$ python -q
>>> import numpy as np
>>> import numpy.linalg as la
>>> np.set_printoptions(precision=2, suppress=True, linewidth=140, sign=" ")
>>> X = np.loadtxt("out1.csv", delimiter=",")
>>> print(X)
[[-1.3   1.5   0.6  -0.3   1.8  -0.8  -0.5   1.2   0.6  -0.6  -1.5  -1.5   1.1 ]
 [-0.8  -0.1   1.9  -0.2   0.   -0.6   0.6   1.7   1.1   0.    1.3   0.6  -1.1 ]
 [ 0.4  -0.1  -1.1   0.1  -1.3  -0.5  -0.3  -1.3   0.7   1.3   0.8   0.   -1.4 ]
 [ 0.3  -0.7  -0.8   0.1   0.5   1.6   0.5  -0.7   0.5  -0.2  -0.4   0.4   0.2 ]
 [ 0.5   0.2   0.3  -0.4  -1.5  -0.9   0.9  -2.1   1.1   0.2  -0.5  -0.6   0.6 ]
 [-0.06 -0.67  0.03  1.51 -1.07  1.19 -0.6  -0.35 -0.47 -1.11 -1.54  0.33 -0.11]
 [-1.2  -0.4  -0.1  -0.7  -0.1   0.   -0.5  -0.1   0.1  -1.7  -0.8   1.2  -0.6 ]
 [ 1.7   1.3   1.9  -2.5   0.3   1.2  -0.5  -1.2   0.9   1.2   1.3  -1.2   0.3 ]
 [-0.1  -0.7   0.    1.5  -1.1   1.2  -0.6  -0.3  -0.5  -1.1  -1.6   0.3  -0.1 ]
 [-1.1   0.    0.3  -0.6  -0.4   1.3   0.   -1.1  -1.7  -1.7   0.5   0.3  -0.1 ]
 [ 1.2   1.   -0.3   0.5  -0.9   0.2   0.7  -0.7  -0.3  -0.8   1.9   0.4  -0.1 ]
 [-0.6   2.    1.3  -0.7   0.2   1.2   0.3   1.1  -1.    1.3   1.2  -0.1  -0.7 ]]
>>> r0 = np.array([2, 2])
>>> print(np.convolve(X[1], r0))
[-1.6 -1.8  3.6  3.4 -0.4 -1.2  0.   4.6  5.6  2.2  2.6  3.8 -1.  -2.2]
>>> print(np.polyval(r0, X[1]))
[ 0.4  1.8  5.8  1.6  2.   0.8  3.2  5.4  4.2  2.   4.6  3.2 -0.2]
>>> print(la.matrix_rank(X, rtol=0.1))
11
>>> r0, g = X[6], X[7]
>>> print(r0 @ r0)
7.71
>>> p = (r0 @ g) / (r0 @ r0) * r0
>>> print(round(float(la.norm(r0 + g) ** 2 + la.norm(r0 - g) ** 2), 2))
61.68
>>> U, sv, VT = la.svd(X)
>>> print(sv)
[ 6.43  5.39  4.37  4.07  3.04  2.7   2.53  2.25  1.56  1.46  0.91  0.05]
>>> other = U[:, :11] @ np.diag(sv[:11]) @ VT[:11]
>>> print(np.round(np.abs(X - other).max(), 2))
0.02
>>> K = np.load("x.npy")
>>> print(K)
[[ 0.05  5.   -2.    2.   -9.    1.   -5.   -7.  ]
 [-1.   -6.95 -4.   -8.    4.    0.   -2.    0.  ]
 [-4.    5.   -7.95 -3.   -9.   -5.   -1.    2.  ]
 [ 1.    2.    7.    9.05  5.    4.    0.    0.  ]
 [-2.    2.    1.   -2.    0.05 -5.    3.   -2.  ]
 [-8.    1.   -5.    5.    8.   -5.95 -6.   -7.  ]
 [-2.   -5.    5.    7.   -7.   -1.   -2.95  3.  ]
 [ 0.    5.   -2.    2.   -9.    1.   -5.   -6.95]]
>>> th = np.radians(60)
>>> Rm = np.eye(8)
>>> Rm[3, 3] = Rm[4, 4] = np.cos(th)
>>> Rm[3, 4], Rm[4, 3] = -np.sin(th), np.sin(th)
>>> print(Rm)
[[ 1.    0.    0.    0.    0.    0.    0.    0.  ]
 [ 0.    1.    0.    0.    0.    0.    0.    0.  ]
 [ 0.    0.    1.    0.    0.    0.    0.    0.  ]
 [ 0.    0.    0.    0.5  -0.87  0.    0.    0.  ]
 [ 0.    0.    0.    0.87  0.5   0.    0.    0.  ]
 [ 0.    0.    0.    0.    0.    1.    0.    0.  ]
 [ 0.    0.    0.    0.    0.    0.    1.    0.  ]
 [ 0.    0.    0.    0.    0.    0.    0.    1.  ]]
>>> other = K @ Rm.T
>>> print(round(la.det(Rm), 2), np.trace(Rm))
1.0 7.0
>>> print(np.allclose(la.norm(K, axis=1), la.norm(other, axis=1)))
True
>>> print(la.svd(K, compute_uv=False), la.svd(other, compute_uv=False))
[ 22.72  19.    17.63  11.26   9.99   5.74   1.19   0.01] [ 22.72  19.    17.63  11.26   9.99   5.74   1.19   0.01]
>>> U, sv, VT = la.svd(K)
>>> print(sv)
[ 22.72  19.    17.63  11.26   9.99   5.74   1.19   0.01]
>>> other = U[:, :7] @ np.diag(sv[:7]) @ VT[:7]
>>> print(la.matrix_rank(other))
7
>>> mat = np.load("sample0.npy")
>>> print(mat)
[[ 9  0  7 -2 -3  0  5]
 [ 0  8  2  6  6 -2  2]
 [ 7  2  6  0 -1 -1  4]
 [-2  6  0  5  5 -2  0]
 [-3  6 -1  5  6  0  1]
 [ 0 -2 -1 -2  0  5  3]
 [ 5  2  4  0  1  3  6]]
>>> # rank 3
>>> print(la.matrix_rank(mat, rtol=0.1))
3
>>> print(np.argsort(-la.norm(mat, axis=0).round(6), kind="stable")[:3])
[ 0  1  4]
>>> print(la.cond(mat) > 100)
True
>>> print(round(la.norm(mat, 2) / la.norm(mat), 2))
0.7
>>> U, sv, VT = la.svd(mat)
>>> evecs = VT[:(sv > 1e-8).sum()]
>>> rng = np.random.default_rng(830587)
>>> x0 = mat[0] + -1 * mat[1] + rng.integers(2) * np.eye(7)[0]
>>> print(x0)
[10. -8.  5. -8. -9.  2.  3.]
>>> print(round(la.norm(x0 - evecs.T @ evecs @ x0), 2))
0.71
>>> print(np.allclose(evecs.T @ evecs @ x0, x0))
False
>>> print(np.diag(evecs.T @ evecs))
[ 0.49  0.43  0.35  0.27  0.36  0.63  0.47]
>>> print(round(np.trace(la.pinv(mat) @ mat), 2))
3.0
>>> print(np.allclose(mat[:-1].T @ la.lstsq(mat[:-1].T, mat[-1])[0], mat[-1]))
True
>>> print(np.abs(np.diag(la.qr(mat)[1])) > 1e-9)
[ True  True  True False False False False]
